$ python -q
>>> import numpy as np
>>> np.set_printoptions(suppress=True, linewidth=140)
>>> W0 = np.array([[1.1, -38.0, -1.8],
...     [1.4, 20.0, -0.9],
...     [0.7, 6.0, -2.2],
...     [0.7, -12.0, -1.2],
...     [0.9, 12.0, -0.3],
...     [0.5, 42.0, 0.9]])
>>> # column 1 dominates
>>> Y = np.c_[W0[:, :1] @ np.array([[1]]), np.array([0, -3, -3, 5, -1, 0])]
>>> Y
array([[ 1.1,  0. ],
       [ 1.4, -3. ],
       [ 0.7, -3. ],
       [ 0.7,  5. ],
       [ 0.9, -1. ],
       [ 0.5,  0. ]])
>>> np.round(np.linalg.norm(Y - W0 @ np.linalg.lstsq(W0, Y)[0], axis=0), 1) + 0
array([0. , 5.7])
>>> np.linalg.matrix_rank(np.c_[W0, Y])
np.int64(4)
>>> rng = np.random.default_rng(7)
>>> Y = W0 + rng.integers(-2, 3, (6, 1)) @ rng.integers(-2, 3, (1, 3))
>>> Y
array([[  5.1, -40. ,  -5.8],
       [  3.4,  19. ,  -2.9],
       [  2.7,   5. ,  -4.2],
       [  4.7, -14. ,  -5.2],
       [  0.9,  12. ,  -0.3],
       [  2.5,  41. ,  -1.1]])
>>> np.round(Y - W0, 1)
array([[ 4., -2., -4.],
       [ 2., -1., -2.],
       [ 2., -1., -2.],
       [ 4., -2., -4.],
       [ 0.,  0.,  0.],
       [ 2., -1., -2.]])
>>> np.linalg.matrix_rank(Y - W0, tol=1e-8)
np.int64(1)
>>> np.round(np.linalg.svd(Y - W0, compute_uv=False), 1) + 0
array([9.9, 0. , 0. ])
>>> Uu, sigma, VT = np.linalg.svd(W0)
>>> sigma.round(1)
array([62.7,  3.7,  1.1])
>>> Y = Uu[:, :1] @ np.diag(sigma[:1]) @ VT[:1]
>>> Y.round(1) + 0
array([[ -0.1, -38. ,  -0.8],
       [  0.1,  20. ,   0.4],
       [  0. ,   6. ,   0.1],
       [  0. , -12. ,  -0.3],
       [  0. ,  12. ,   0.3],
       [  0.1,  42. ,   0.9]])
>>> np.round(np.linalg.norm(W0 - Y) / np.linalg.norm(W0), 1)
np.float64(0.1)
>>> np.round(np.abs(W0 - Y).max(), 1)
np.float64(2.3)
>>> np.linalg.matrix_rank(W0, rtol=0.05)
np.int64(2)
>>> np.linalg.matrix_rank(Y)
np.int64(1)
>>> x = np.array([1, 1, 2])
>>> rhs = W0 @ x
>>> rhs
array([-40.5,  19.6,   2.3, -13.7,  12.3,  44.3])
>>> np.round(np.linalg.pinv(W0) @ W0, 1) + 0
array([[1., 0., 0.],
       [0., 1., 0.],
       [0., 0., 1.]])
>>> rhs = rhs + 0.3 * rng.normal(size=6)
>>> rhs.round(1)
array([-40.8,  19.6,   2.7, -13.8,  12.1,  44.4])
>>> beta, *_ = np.linalg.lstsq(W0, rhs)
>>> np.round(W0.T @ (rhs - W0 @ beta), 1) + 0
array([0., 0., 0.])
>>> mat = np.load("layer7.npy")
>>> mat
array([[7, 7, 9, 6, 0],
       [0, 7, 7, 9, 6],
       [6, 0, 7, 7, 9],
       [9, 6, 0, 7, 7],
       [7, 9, 6, 0, 7]])
>>> np.linalg.matrix_power(mat, 3)
array([[5194, 4782, 4566, 4843, 5004],
       [5004, 5194, 4782, 4566, 4843],
       [4843, 5004, 5194, 4782, 4566],
       [4566, 4843, 5004, 5194, 4782],
       [4782, 4566, 4843, 5004, 5194]])
>>> np.linalg.determinant(mat)
Traceback (most recent call last):
  File "<python-input-33>", line 1, in <module>
    np.linalg.determinant(mat)
    ^^^^^^^^^^^^^^^^^^^^^
AttributeError: module 'numpy.linalg' has no attribute 'determinant'
>>> round(np.abs(np.linalg.eigvals(mat)).max(), 1)
np.float64(29.0)
>>> (mat + mat.T) / 2
array([[7. , 3.5, 7.5, 7.5, 3.5],
       [3.5, 7. , 3.5, 7.5, 7.5],
       [7.5, 3.5, 7. , 3.5, 7.5],
       [7.5, 7.5, 3.5, 7. , 3.5],
       [3.5, 7.5, 7.5, 3.5, 7. ]])
>>> np.round(np.sort(np.abs(np.linalg.eigvals(mat))), 1)
array([ 6.1,  6.1,  8.9,  8.9, 29. ])
>>> proj = np.triu(np.array([[3, -2, 1, 2, -1],
...     [1, -3, -2, -1, 1],
...     [-1, -3, 2, 0, 0],
...     [-1, -2, -3, -2, -2],
...     [-3, 0, 1, 2, 2]]), 1) + np.eye(5)
>>> Y = proj @ mat @ np.linalg.inv(proj)
>>> np.round(np.linalg.det(Y), 1)
np.float64(86159.0)
>>> proj @ mat - mat @ proj
array([[ 17.,   3.,  -6.,  -4.,  16.],
       [-14.,   3.,   6., -14.,  -7.],
       [  0.,  12.,  -6., -12.,  20.],
       [-14.,   0.,  -9., -12.,   3.],
       [  0.,  14.,  11.,  -5.,  -2.]])
>>> Y
array([[ 24.,  44.,  60.,   5.,  -6.],
       [-14., -18., -23.,  -2., -12.],
       [  6.,  12.,  25.,   7.,  17.],
       [ -5., -22., -51.,  -5.,   0.],
       [  7.,  23.,  45.,   9.,   9.]])
>>> x = np.array([0, 2, -1, 2, 0])
>>> np.einsum("ij,j->i", Y, x)
array([ 38., -17.,  13.,  -3.,  19.])
>>> Y @ x
array([ 38., -17.,  13.,  -3.,  19.])
>>> np.linalg.norm(Y @ x) <= np.linalg.norm(Y, 2) * np.linalg.norm(x) + 1e-9
np.True_
>>> Y @ np.eye(5)[4]
array([ -6., -12.,  17.,   0.,   9.])
>>> Y * x
array([[  0.,  88., -60.,  10.,  -0.],
       [ -0., -36.,  23.,  -4.,  -0.],
       [  0.,  24., -25.,  14.,   0.],
       [ -0., -44.,  51., -10.,   0.],
       [  0.,  46., -45.,  18.,   0.]])
>>> np.sign((Y @ x).round(6))
array([ 1., -1.,  1., -1.,  1.])
